In [1]: import numpy as np

In [2]: np.set_printoptions(precision=2, suppress=True, linewidth=120)

In [3]: def rd(a):
   ...:     return np.round(a, 2) + 0
   ...: 

In [4]: data = np.array([[2, -2], [-3, 3], [2, 2]])

In [5]: data
Out[5]: 
array([[ 2, -2],
       [-3,  3],
       [ 2,  2]])

In [6]: data.reshape(2, -1)
Out[6]: 
array([[ 2, -2, -3],
       [ 3,  2,  2]])

In [7]: data.reshape(-1, 2)
Out[7]: 
array([[ 2, -2],
       [-3,  3],
       [ 2,  2]])

In [8]: T = data.reshape(3, 2, -1)

In [9]: print(np.swapaxes(T, 1, 2)[1])
[[-3  3]]

In [10]: np.einsum("ihd,ihd->ih", T, T)
Out[10]: 
array([[4, 4],
       [9, 9],
       [4, 4]])

In [11]: T.transpose(1, 0, 2)
Out[11]: 
array([[[ 2],
        [-3],
        [ 2]],

       [[-2],
        [ 3],
        [ 2]]])

In [12]: print(T[:, 0])
[[ 2]
 [-3]
 [ 2]]

In [13]: vec = np.array([1, 3])

In [14]: rhs = data @ vec

In [15]: rd(np.linalg.pinv(data) @ data)
Out[15]: 
array([[1., 0.],
       [0., 1.]])

In [16]: print(rd(np.linalg.solve(data.T @ data, data.T @ rhs)))
[1. 3.]

In [17]: rd(np.linalg.lstsq(data, rhs)[0])
Out[17]: array([1., 3.])

In [18]: rhs
Out[18]: array([-4,  6,  8])

In [19]: rng = np.random.default_rng(55020)

In [20]: rhs = rhs + 0.3 * rng.normal(size=3)

In [21]: rd(rhs)
Out[21]: array([-3.86,  6.36,  7.86])

In [22]: c, *_ = np.linalg.lstsq(data, rhs)

In [23]: [round(float(np.linalg.norm(np.linalg.solve(data.T @ data + lam * np.eye(2), data.T @ rhs))), 2) for lam in (0, 1, 10, 100)]
Out[23]: [3.14, 2.84, 1.62, 0.36]

In [24]: rd(data.T @ (rhs - data @ c))
Out[24]: array([0., 0.])

In [25]: print(rd(c))
[0.93 3.  ]

In [26]: print(c.round())
[1. 3.]

In [27]: M2 = np.c_[data[:, :1] @ np.array([[0]]), np.array([-1, 1, 2])]

In [28]: M2
Out[28]: 
array([[ 0, -1],
       [ 0,  1],
       [ 0,  2]])

In [29]: rd(np.linalg.norm(np.linalg.qr(data)[0].T @ M2, axis=0) ** 2 / ((M2 ** 2).sum(axis=0) + 1e-12))
Out[29]: array([0.  , 0.99])

In [30]: rd(np.linalg.lstsq(data, M2[:, 0])[0])
Out[30]: array([0., 0.])

In [31]: np.linalg.matrix_rank(np.c_[data, M2])
Out[31]: np.int64(3)

In [32]: np.linalg.matrix_rank(M2)
Out[32]: np.int64(1)

In [33]: rd(np.linalg.norm(M2 - data @ np.linalg.lstsq(data, M2)[0], axis=0))
Out[33]: array([0.  , 0.28])

In [34]: data @ data
ValueError: matmul: Input operand 1 has a mismatch in its core dimension 0, with gufunc signature (n?,k),(k,m?)->(n?,m?) (size 3 is different from 2)


In [35]: G = data.T @ data

In [36]: (data @ data.T).shape
Out[36]: (3, 3)

In [37]: np.allclose(G, G.T)
Out[37]: True

In [38]: G
Out[38]: 
array([[17, -9],
       [-9, 17]])

In [39]: rd(np.linalg.svd(data, compute_uv=False) ** 2)
Out[39]: array([26.,  8.])

In [40]: left, s, Vt = np.linalg.svd(data, full_matrices=False)

In [41]: np.abs(left[:, 0]).round(6).argmax()
Out[41]: np.int64(1)

In [42]: rd(Vt @ Vt.T)
Out[42]: 
array([[1., 0.],
       [0., 1.]])

In [43]: rd(np.cumsum(s ** 2) / np.sum(s ** 2))
Out[43]: array([0.76, 1.  ])

In [44]: (s > 1e-8).sum()
Out[44]: np.int64(2)

In [45]: A = np.load("case1.npy")

In [46]: A
Out[46]: 
array([[-21.94, -23.83,  -6.14],
       [ 33.18,  40.95,  13.13],
       [-17.02,  -9.15,   2.85]])

In [47]: print(rd((A + A.T) / 2))
[[-21.94   4.68 -11.58]
 [  4.68  40.95   1.99]
 [-11.58   1.99   2.85]]

In [48]: print(np.allclose(A, A.T))
False

In [49]: rd((A - A.T) / 2)
Out[49]: 
array([[  0.  , -28.5 ,   5.44],
       [ 28.5 ,   0.  ,  11.14],
       [ -5.44, -11.14,   0.  ]])

In [50]: rd(np.abs(np.linalg.eigvals(A)).max())
Out[50]: np.float64(23.42)

In [51]: print(rd(np.sort(np.abs(np.linalg.eigvals(A)))))
[ 0.64  2.2  23.42]
